In [1]: import numpy as np

In [2]: from numpy import linalg as LA

In [3]: np.set_printoptions(precision=2, suppress=True, linewidth=120)

In [4]: f = np.array([-2, -3, 1]) + 0.5

In [5]: A = np.eye(3) - 2 * np.outer(f, f) / (f @ f)

In [6]: A
Out[6]: 
array([[ 0.58, -0.7 ,  0.42],
       [-0.7 , -0.16,  0.7 ],
       [ 0.42,  0.7 ,  0.58]])

In [7]: # orthonormal columns

In [8]: G = A.T @ A

In [9]: LA.matrix_rank(G)
Out[9]: np.int64(3)

In [10]: np.allclose(G, G.T)
Out[10]: True

In [11]: LA.svd(A, compute_uv=False) ** 2
Out[11]: array([1., 1., 1.])

In [12]: LA.eigvalsh(G)[::-1]
Out[12]: array([1., 1., 1.])

In [13]: x0 = np.array([0, -2, -1])

In [14]: rhs = A @ x0

In [15]: beta, lr = np.zeros(3), 1 / LA.norm(A, 2) ** 2

In [16]: for i in range(200):
    ...:     beta -= lr * A.T @ (A @ beta - rhs)
    ...:     if i % 50 == 0: print(i, round(LA.norm(A @ beta - rhs), 2))
    ...: 
0 0.0
50 0.0
100 0.0
150 0.0

In [17]: round(float(LA.cond(A)), 2)
Out[17]: 1.0

In [18]: beta.round(2) + 0
Out[18]: array([ 0., -2., -1.])

In [19]: K = np.load("out5.npy")

In [20]: K
Out[20]: 
array([[-1., -2.,  0.,  0., -2.,  0., -2., -2., -2.,  0.],
       [-2., -1.,  0.,  0., -2.,  0., -2., -2., -2.,  0.],
       [ 0.,  0., -1., -2.,  0., -2.,  0.,  0.,  0., -2.],
       [ 0.,  0., -2., -1.,  0., -2.,  0.,  0.,  0., -2.],
       [-2., -2.,  0.,  0., -1.,  0., -2., -2., -2.,  0.],
       [ 0.,  0., -2., -2.,  0., -1.,  0.,  0.,  0., -2.],
       [-2., -2.,  0.,  0., -2.,  0., -1., -2., -2.,  0.],
       [-2., -2.,  0.,  0., -2.,  0., -2., -1., -2.,  0.],
       [-2., -2.,  0.,  0., -2.,  0., -2., -2., -1.,  0.],
       [ 0.,  0., -2., -2.,  0., -2.,  0.,  0.,  0., -1.]])

In [21]: x0 = np.array([1, 0, 9, 4, 1, 2, 4, 8, 8, 2])

In [22]: rhs = K @ x0

In [23]: rhs
Out[23]: array([-43., -44., -25., -30., -43., -32., -40., -36., -36., -32.])

In [24]: np.round(LA.solve(K, 2 * rhs), 2) + 0
Out[24]: array([ 2.,  0., 18.,  8.,  2.,  4.,  8., 16., 16.,  4.])

In [25]: print(np.round(LA.solve(K, rhs), 2) + 0)
[1. 0. 9. 4. 1. 2. 4. 8. 8. 2.]

In [26]: f = np.array([0, 0, -1, 1, -2, 1, -1, 1, -1, 0])

In [27]: M2 = K + np.outer(f, np.eye(10)[6])

In [28]: M2
Out[28]: 
array([[-1., -2.,  0.,  0., -2.,  0., -2., -2., -2.,  0.],
       [-2., -1.,  0.,  0., -2.,  0., -2., -2., -2.,  0.],
       [ 0.,  0., -1., -2.,  0., -2., -1.,  0.,  0., -2.],
       [ 0.,  0., -2., -1.,  0., -2.,  1.,  0.,  0., -2.],
       [-2., -2.,  0.,  0., -1.,  0., -4., -2., -2.,  0.],
       [ 0.,  0., -2., -2.,  0., -1.,  1.,  0.,  0., -2.],
       [-2., -2.,  0.,  0., -2.,  0., -2., -2., -2.,  0.],
       [-2., -2.,  0.,  0., -2.,  0., -1., -1., -2.,  0.],
       [-2., -2.,  0.,  0., -2.,  0., -3., -2., -1.,  0.],
       [ 0.,  0., -2., -2.,  0., -2.,  0.,  0.,  0., -1.]])

In [29]: round(LA.det(M2) / LA.det(K), 2), round(float(1 + LA.solve(K, f)[6]), 2)
Out[29]: (np.float64(0.55), 0.55)

In [30]: LA.matrix_rank(M2 - K)
Out[30]: np.int64(1)
